$ python3 -q
>>> import numpy as np
>>> np.set_printoptions(precision=3, suppress=True, linewidth=200, legacy="1.25")
>>> rd = lambda a: np.round(a, 3) + 0
>>> m1 = np.load("out17.npy")
>>> m1
array([[ 2,  3,  2,  3,  2,  3],
       [-1,  0, -1,  0, -1,  0],
       [ 0,  0,  0,  0,  0,  0],
       [ 2,  3,  2,  3,  2,  3],
       [-1,  0, -1,  0, -1,  0],
       [ 0,  0,  0,  0,  0,  0]])
>>> # columns 0 and 2 are equal
>>> rk = np.linalg.matrix_rank(m1)
>>> rk
2
>>> null = np.linalg.svd(m1)[2][rk:].T
>>> [int(np.linalg.matrix_rank(np.delete(m1, i, axis=0))) for i in range(6)]
[2, 2, 2, 2, 2, 2]
>>> rd(null @ null.T)
array([[ 0.667,  0.   , -0.333,  0.   , -0.333,  0.   ],
       [ 0.   ,  0.667,  0.   , -0.333,  0.   , -0.333],
       [-0.333,  0.   ,  0.667,  0.   , -0.333,  0.   ],
       [ 0.   , -0.333,  0.   ,  0.667,  0.   , -0.333],
       [-0.333,  0.   , -0.333,  0.   ,  0.667,  0.   ],
       [ 0.   , -0.333,  0.   , -0.333,  0.   ,  0.667]])
>>> left, sig, vt = np.linalg.svd(m1)
>>> vecs = vt[:(sig > 1e-8).sum()]
>>> rng = np.random.default_rng(158964)
>>> x = m1[0] + 3 * m1[5] + rng.integers(2) * np.eye(6)[2]
>>> x
array([2., 3., 2., 3., 2., 3.])
>>> rd(np.diag(vecs.T @ vecs))
array([0.333, 0.333, 0.333, 0.333, 0.333, 0.333])
>>> W0 = np.load("sample5.npy")
>>> rd(W0)
array([[ 0.761,  0.098, -0.393, -0.05 , -0.124],
       [ 0.098,  0.805,  0.064,  0.367,  0.095],
       [-0.393,  0.064,  0.293,  0.133, -0.176],
       [-0.05 ,  0.367,  0.133,  0.218, -0.126],
       [-0.124,  0.095, -0.176, -0.126,  0.923]])
>>> x = np.array([-3, -6, 1, -9, -9])
>>> print((W0 @ x).argmax())
2
>>> print(rd((W0 * x).sum(axis=1)))
[-1.694 -9.215  1.47  -2.744 -7.551]
>>> rd(W0 @ (2 * x))
array([ -3.389, -18.43 ,   2.941,  -5.489, -15.102])
>>> rd(W0 @ np.ones(5))
array([ 0.291,  1.428, -0.079,  0.542,  0.593])
>>> np.allclose(W0 @ W0.T, W0.T @ W0)
True
>>> rd(W0 @ W0)
array([[ 0.761,  0.098, -0.393, -0.05 , -0.124],
       [ 0.098,  0.805,  0.064,  0.367,  0.095],
       [-0.393,  0.064,  0.293,  0.133, -0.176],
       [-0.05 ,  0.367,  0.133,  0.218, -0.126],
       [-0.124,  0.095, -0.176, -0.126,  0.923]])
>>> print(rd(np.linalg.det(W0)))
0.0
>>> W0.inv()
Traceback (most recent call last):
  File "<python-input-27>", line 1, in <module>
    W0.inv()
    ^^^^^^
AttributeError: 'numpy.ndarray' object has no attribute 'inv'
>>> print(np.allclose(W0, W0.T))
True
>>> rd((W0 + W0.T) / 2)
array([[ 0.761,  0.098, -0.393, -0.05 , -0.124],
       [ 0.098,  0.805,  0.064,  0.367,  0.095],
       [-0.393,  0.064,  0.293,  0.133, -0.176],
       [-0.05 ,  0.367,  0.133,  0.218, -0.126],
       [-0.124,  0.095, -0.176, -0.126,  0.923]])
>>> rd(np.abs(np.linalg.eigvals(W0)).max())
1.0
